% python3 -q
>>> import numpy as np
>>> np.set_printoptions(precision=2, suppress=True, linewidth=140, floatmode="fixed")
>>> def rnd(a):
...     return np.round(a, 2) + 0
... 
>>> arr = np.load("a.npy")
>>> arr
array([[  8.00,   9.00,  -9.00,  13.00],
       [  5.00,   5.00,  -5.00,  10.00],
       [  0.00,   1.00,  -1.00,   5.00],
       [ -9.00,  -9.00,   9.00, -14.00]])
>>> rng = np.random.default_rng(305285)
>>> labels = rng.permutation(4)
>>> labels
array([2, 3, 0, 1])
>>> out = arr[labels][:, labels]
>>> out
array([[ -1.00,   5.00,   0.00,   1.00],
       [  9.00, -14.00,  -9.00,  -9.00],
       [ -9.00,  13.00,   8.00,   9.00],
       [ -5.00,  10.00,   5.00,   5.00]])
>>> np.diag(out)
array([ -1.00, -14.00,   8.00,   5.00])
>>> rnd(np.linalg.det(out)), rnd(np.linalg.det(arr[labels]))
(np.float64(0.0), np.float64(0.0))
>>> rank = np.linalg.matrix_rank(arr)
>>> rank
np.int64(3)
>>> null = np.linalg.svd(arr)[2][rank:].T
>>> np.linalg.matrix_rank(arr.T @ arr), np.linalg.matrix_rank(arr @ arr.T)
(np.int64(3), np.int64(3))
>>> rnd(arr @ null)
array([[0.00],
       [0.00],
       [0.00],
       [0.00]])
>>> rnd(null[:, 0] / null[np.abs(null[:, 0]).round(6).argmax(), 0])
array([0.00, 1.00, 1.00, 0.00])
>>> out = arr / np.linalg.norm(arr, axis=1, keepdims=True)
>>> G = out @ out.T
>>> (np.abs(G) > 0.9).astype(int)
array([[1, 1, 0, 1],
       [1, 1, 0, 1],
       [0, 0, 1, 0],
       [1, 1, 0, 1]])
>>> rnd(G[2])
array([ 0.80,  0.87,  1.00, -0.81])
>>> u = np.array([1, 4, -1, 1, -3, 1, -3, -1, 5, -4])
>>> m1 = np.outer(rng.normal(size=11), u) + 0.05 * rng.normal(size=(11, 10))
>>> rnd(m1)
array([[-1.13, -4.53,  1.10, -1.14,  3.45, -1.18,  3.33,  1.11, -5.66,  4.46],
       [ 0.81,  3.02, -0.76,  0.70, -2.20,  0.80, -2.26, -0.77,  3.70, -3.05],
       [ 2.29,  9.04, -2.25,  2.23, -6.71,  2.26, -6.76, -2.18, 11.14, -8.97],
       [ 0.55,  2.36, -0.59,  0.64, -1.67,  0.65, -1.74, -0.61,  2.98, -2.42],
       [-0.73, -3.08,  0.82, -0.75,  2.31, -0.81,  2.34,  0.75, -3.82,  3.03],
       [ 0.27,  1.03, -0.22,  0.32, -0.68,  0.21, -0.74, -0.21,  1.18, -0.99],
       [-0.18, -1.08,  0.29, -0.23,  0.71, -0.20,  0.66,  0.31, -1.18,  0.87],
       [-0.14, -0.45,  0.08, -0.10,  0.40, -0.10,  0.36,  0.09, -0.63,  0.50],
       [ 0.41,  1.65, -0.40,  0.39, -1.15,  0.45, -1.23, -0.41,  2.05, -1.68],
       [ 1.25,  4.99, -1.25,  1.26, -3.64,  1.27, -3.69, -1.20,  6.29, -4.90],
       [ 0.70,  2.60, -0.69,  0.61, -1.94,  0.63, -2.01, -0.62,  3.36, -2.70]])
>>> rnd(np.linalg.norm(arr, 2) / np.linalg.norm(arr))
np.float64(0.99)
>>> np.linalg.matrix_rank(arr, rtol=0.1)
np.int64(2)
>>> np.linalg.norm(arr, axis=1).argmax()
np.int64(3)
>>> rnd(np.linalg.norm(arr[3] - arr[1]))
np.float64(34.12)
>>> rnd(np.linalg.norm(arr[3], 1)), rnd(np.linalg.norm(arr[3], np.inf))
(np.float64(41.0), np.float64(14.0))
>>> x = np.array([-2, -2, -1, 0])
>>> arr * x
array([[-16.00, -18.00,   9.00,   0.00],
       [-10.00, -10.00,   5.00,   0.00],
       [ -0.00,  -2.00,   1.00,   0.00],
       [ 18.00,  18.00,  -9.00,  -0.00]])
>>> arr @ x
array([-25.00, -15.00,  -1.00,  27.00])
>>> arr @ (2 * x)
array([-50.00, -30.00,  -2.00,  54.00])
>>> np.einsum("ij,j->i", arr, x)
array([-25.00, -15.00,  -1.00,  27.00])
>>> rnd(np.linalg.det(arr))
np.float64(0.0)
>>> rnd(np.sort(np.abs(np.linalg.eigvals(arr))))
array([0.00, 1.00, 4.00, 5.00])
>>> np.allclose(arr, arr.T)
False
>>> np.allclose(arr @ arr.T, arr.T @ arr)
False
>>> np.trace(arr)
np.float64(-2.0)
>>> (arr + arr.T) / 2
array([[  8.00,   7.00,  -4.50,   2.00],
       [  7.00,   5.00,  -2.00,   0.50],
       [ -4.50,  -2.00,  -1.00,   7.00],
       [  2.00,   0.50,   7.00, -14.00]])
>>> rnd(np.linalg.eigvals(arr).sum().real)
np.float64(-2.0)
>>> np.einsum("ii->", arr)
np.float64(-2.0)
>>> rnd(np.linalg.eigvals(arr))
array([-5.00,  4.00,  0.00, -1.00])
>>> rnd(np.linalg.det(arr[::-1]))
np.float64(0.0)
>>> np.kron(np.eye(2, dtype=int), arr)
array([[  8.00,   9.00,  -9.00,  13.00,   0.00,   0.00,  -0.00,   0.00],
       [  5.00,   5.00,  -5.00,  10.00,   0.00,   0.00,  -0.00,   0.00],
       [  0.00,   1.00,  -1.00,   5.00,   0.00,   0.00,  -0.00,   0.00],
       [ -9.00,  -9.00,   9.00, -14.00,  -0.00,  -0.00,   0.00,  -0.00],
       [  0.00,   0.00,  -0.00,   0.00,   8.00,   9.00,  -9.00,  13.00],
       [  0.00,   0.00,  -0.00,   0.00,   5.00,   5.00,  -5.00,  10.00],
       [  0.00,   0.00,  -0.00,   0.00,   0.00,   1.00,  -1.00,   5.00],
       [ -0.00,  -0.00,   0.00,  -0.00,  -9.00,  -9.00,   9.00, -14.00]])
>>> rnd(np.linalg.det(2 * arr)), rnd(np.linalg.det(arr))
(np.float64(0.0), np.float64(0.0))
>>> out = np.array([[1], [4], [2], [2], [5], [5], [1]])
>>> cent = np.array([[-2, 0, 1]])
>>> F = out @ cent + 0.05 * rng.normal(size=(7, 3))
>>> rnd(F)
array([[ -2.05,  -0.03,   1.07],
       [ -8.06,   0.02,   4.02],
       [ -4.10,  -0.07,   2.01],
       [ -4.04,  -0.01,   2.08],
       [-10.03,   0.01,   4.98],
       [ -9.99,  -0.02,   4.99],
       [ -2.02,  -0.02,   0.97]])
>>> x = np.array([-3, -2, -2])
>>> target = F @ x
>>> rnd(np.linalg.solve(F.T @ F, F.T @ target))
array([-3.00, -2.00, -2.00])
>>> rnd(np.linalg.lstsq(F, target)[0])
array([-3.00, -2.00, -2.00])
>>> target = target + 0.1 * rng.normal(size=7)
>>> rnd(target)
array([ 4.12, 15.96,  8.39,  7.88, 20.37, 20.05,  4.22])
>>> coef, *_ = np.linalg.lstsq(F, target)
>>> rnd(coef)
array([-3.62, -1.59, -3.24])
>>> rnd(np.linalg.norm(target - F @ coef))
np.float64(0.27)
>>> left, sv, Vh = np.linalg.svd(F)
>>> rnd(sv)
array([19.57,  0.09,  0.08])
>>> out = left[:, :1] @ np.diag(sv[:1]) @ Vh[:1]
>>> rnd(np.linalg.norm(F - out) / np.linalg.norm(F))
np.float64(0.01)
>>> rnd(np.abs(F - out).max())
np.float64(0.06)
>>> rnd(out)
array([[ -2.07,   0.00,   1.03],
       [ -8.06,  -0.01,   4.02],
       [ -4.09,  -0.01,   2.04],
       [ -4.06,  -0.01,   2.03],
       [-10.02,  -0.01,   5.00],
       [ -9.99,  -0.01,   4.98],
       [ -2.00,   0.00,   1.00]])
>>> np.linalg.matrix_rank(out)
np.int64(1)
>>> rnd(np.linalg.norm(F - out, 2)), rnd(sv[1])
(np.float64(0.09), np.float64(0.09))
>>> rank = np.linalg.matrix_rank(out)
>>> rank
np.int64(1)
>>> null = np.linalg.svd(out)[2][rank:].T
>>> [int(np.linalg.matrix_rank(out[:i])) for i in range(1, len(out) + 1)]
[1, 1, 1, 1, 1, 1, 1]
>>> null.shape
(3, 2)
>>> hat = F @ np.linalg.solve(F.T @ F, F.T)
>>> rnd((np.eye(7) - hat) @ F)
array([[0.00, 0.00, 0.00],
       [0.00, 0.00, 0.00],
       [0.00, 0.00, 0.00],
       [0.00, 0.00, 0.00],
       [0.00, 0.00, 0.00],
       [0.00, 0.00, 0.00],
       [0.00, 0.00, 0.00]])
>>> rnd(np.diag(hat))
array([0.40, 0.35, 0.73, 0.52, 0.49, 0.36, 0.14])
>>> rnd(np.linalg.eigvalsh(hat))
array([0.00, 0.00, 0.00, 0.00, 1.00, 1.00, 1.00])
>>> np.allclose(hat @ hat, hat)
True
>>> x = np.array([2, 2, -2])
>>> rnd(F @ (2 * x))
array([-12.63, -48.21, -24.72, -24.48, -60.00, -60.02, -12.04])
>>> rnd(F @ np.eye(3)[2])
array([1.07, 4.02, 2.01, 2.08, 4.98, 4.99, 0.97])
>>> rnd((F * x).sum(axis=1))
array([ -6.32, -24.11, -12.36, -12.24, -30.00, -30.01,  -6.02])
>>> mat = np.load("data.npy")
>>> mat
array([[0, 1, 1, 1, 0],
       [1, 0, 1, 1, 0],
       [1, 1, 0, 1, 0],
       [1, 1, 1, 0, 0],
       [0, 0, 0, 0, 0]])
>>> # equal to its transpose
>>> rnd(np.linalg.norm(mat, 2))
np.float64(3.0)
>>> mat[0] @ mat[1]
np.int64(2)
>>> rnd(np.linalg.norm(mat, axis=1))
array([1.73, 1.73, 1.73, 1.73, 0.00])
>>> rnd(np.linalg.norm(mat[0], 1)), rnd(np.linalg.norm(mat[0], np.inf))
(np.float64(3.0), np.float64(1.0))
>>> rnd(np.linalg.norm(mat, 1)), rnd(np.linalg.norm(mat, np.inf))
(np.float64(3.0), np.float64(3.0))
>>> np.linalg.norm(mat, axis=1).argmax()
np.int64(0)
>>> rnd(mat @ np.linalg.pinv(mat) @ mat)
array([[0.00, 1.00, 1.00, 1.00, 0.00],
       [1.00, 0.00, 1.00, 1.00, 0.00],
       [1.00, 1.00, 0.00, 1.00, 0.00],
       [1.00, 1.00, 1.00, 0.00, 0.00],
       [0.00, 0.00, 0.00, 0.00, 0.00]])
>>> np.allclose(mat[:-1].T @ np.linalg.lstsq(mat[:-1].T, mat[-1])[0], mat[-1])
True
>>> np.linalg.lstsq(mat[:-1].T, mat[-1])[2]
np.int32(4)
>>> np.abs(np.diag(np.linalg.qr(mat)[1])) > 1e-9
array([ True,  True,  True,  True, False])
>>> np.unique(mat.round(6), axis=0).shape
(5, 5)
>>> vals, V = np.linalg.eigh(mat)
>>> rnd(np.linalg.eigvalsh(mat + -1 * np.eye(5)))
array([-2.00, -2.00, -2.00, -1.00,  2.00])
>>> rnd(np.abs(V[:, -1]))
array([0.50, 0.50, 0.50, 0.50, 0.00])
>>> rnd(V.T @ mat @ V)
array([[-1.00,  0.00,  0.00,  0.00,  0.00],
       [ 0.00, -1.00,  0.00,  0.00,  0.00],
       [ 0.00,  0.00, -1.00,  0.00,  0.00],
       [ 0.00,  0.00,  0.00,  0.00,  0.00],
       [ 0.00,  0.00,  0.00,  0.00,  3.00]])
>>> rnd(V @ np.diag(vals) @ V.T)
array([[0.00, 1.00, 1.00, 1.00, 0.00],
       [1.00, 0.00, 1.00, 1.00, 0.00],
       [1.00, 1.00, 0.00, 1.00, 0.00],
       [1.00, 1.00, 1.00, 0.00, 0.00],
       [0.00, 0.00, 0.00, 0.00, 0.00]])
>>> (vals > 1e-8).sum(), (vals < -1e-8).sum()
(np.int64(1), np.int64(3))
>>> rnd(V.T @ V)
array([[1.00, 0.00, 0.00, 0.00, 0.00],
       [0.00, 1.00, 0.00, 0.00, 0.00],
       [0.00, 0.00, 1.00, 0.00, 0.00],
       [0.00, 0.00, 0.00, 1.00, 0.00],
       [0.00, 0.00, 0.00, 0.00, 1.00]])
>>> rnd(vals.sum()), np.trace(mat)
(np.float64(0.0), np.int64(0))
>>> rnd(np.abs(np.linalg.svd(F)[2][-1]))
array([0.27, 0.79, 0.55])
>>> round(np.log10(np.linalg.cond(F)))
2
>>> rnd(np.linalg.norm(F, 2) / np.linalg.norm(F))
np.float64(1.0)
>>> np.argsort(-np.linalg.norm(F, axis=0).round(6), kind="stable")[:3]
array([0, 2, 1])
>>> left, sv, Vh = np.linalg.svd(mat)
>>> V = Vh[:(sv > 1e-8).sum()]
>>> x = mat[2] + -2 * mat[3] + rng.integers(2) * np.eye(5)[1]
>>> x
array([-1.00, -1.00, -2.00,  1.00,  0.00])
>>> rnd(np.diag(V.T @ V))
array([1.00, 1.00, 1.00, 1.00, 0.00])
>>> np.linalg.matrix_rank(np.vstack([mat, x]))
np.int64(4)
>>> np.allclose(V.T @ V @ x, x)
True
>>> E = np.loadtxt("arr.csv", delimiter=",")
>>> E
array([[-0.65,  2.05,  1.90,  0.27, -0.83],
       [ 0.28,  0.27, -2.60,  1.33,  0.59],
       [ 1.06, -1.17,  0.41,  0.37,  2.49],
       [-1.99, -1.36, -1.33,  1.13,  0.39],
       [-0.74,  0.67, -1.07, -2.49, -0.81],
       [ 2.42,  0.48, -0.68, -1.41, -0.67],
       [-1.07, -2.05, -0.77,  0.21, -1.73],
       [-2.58, -1.06, -1.01, -0.27, -0.38],
       [ 1.49, -2.45,  0.08,  0.88, -0.08],
       [ 2.55, -1.12,  0.03,  0.74,  0.84],
       [ 0.92,  2.22,  1.19, -0.70, -1.15],
       [-2.52, -1.43,  0.70,  0.24,  0.30],
       [-0.57,  0.90, -0.78, -1.28, -2.37],
       [-0.13,  0.54,  0.63, -2.88, -0.14],
       [-2.49, -0.68,  0.00,  1.52,  0.05],
       [-0.39, -1.18, -1.20,  2.37,  0.64],
       [ 0.14, -1.62,  2.12,  1.26, -0.52],
       [ 2.61, -0.08,  1.44,  0.32, -0.05],
       [ 0.67,  1.90,  0.62,  2.11, -0.33],
       [-0.55,  1.07, -2.57, -0.98, -0.09],
       [-1.62, -0.35, -0.81, -2.36, -0.20],
       [-0.58,  1.21, -1.25,  2.08,  1.14],
       [-0.65,  1.07,  0.82, -2.03, -1.63],
       [-0.16, -1.45, -1.76, -0.78, -1.78],
       [ 0.89,  0.16, -2.76, -0.49,  0.56],
       [-0.25, -1.94, -1.25,  0.81, -1.73],
       [ 2.39,  0.84,  0.14,  1.39, -0.80],
       [ 1.67, -1.28,  0.12,  1.15, -1.80],
       [ 1.58,  1.35,  1.30,  0.45,  1.67],
       [ 1.92,  0.15,  0.33, -2.20, -0.57],
       [ 1.54, -1.52, -1.52, -1.39,  0.28]])
>>> x = np.array([0, 1, 3, 3, 1])
>>> target = E @ x
>>> rnd(np.linalg.solve(E.T @ E, E.T @ target))
array([0.00, 1.00, 3.00, 3.00, 1.00])
>>> target = target + 0.1 * rng.normal(size=31)
>>> rnd(target)
array([  7.63,  -3.12,   3.71,  -1.56, -10.73,  -6.47,  -5.51,  -5.21,   0.26,   1.94,   2.44,   1.75,  -7.50,  -6.27,   3.98,   2.88,
         8.06,   5.02,   9.54,  -9.67, -10.01,   4.78,  -4.04, -10.84,  -9.02,  -4.87,   4.78,   0.85,   8.25,  -6.15, -10.12])
>>> coef, *_ = np.linalg.lstsq(E, target)
>>> coef.round()
array([-0.00,  1.00,  3.00,  3.00,  1.00])
>>> rnd(np.linalg.norm(target - E @ coef))
np.float64(0.48)
>>> [round(float(np.linalg.norm(np.linalg.solve(E.T @ E + lam * np.eye(5), E.T @ target))), 2) for lam in (0, 1, 10, 100)]
[4.46, 4.39, 3.85, 1.76]
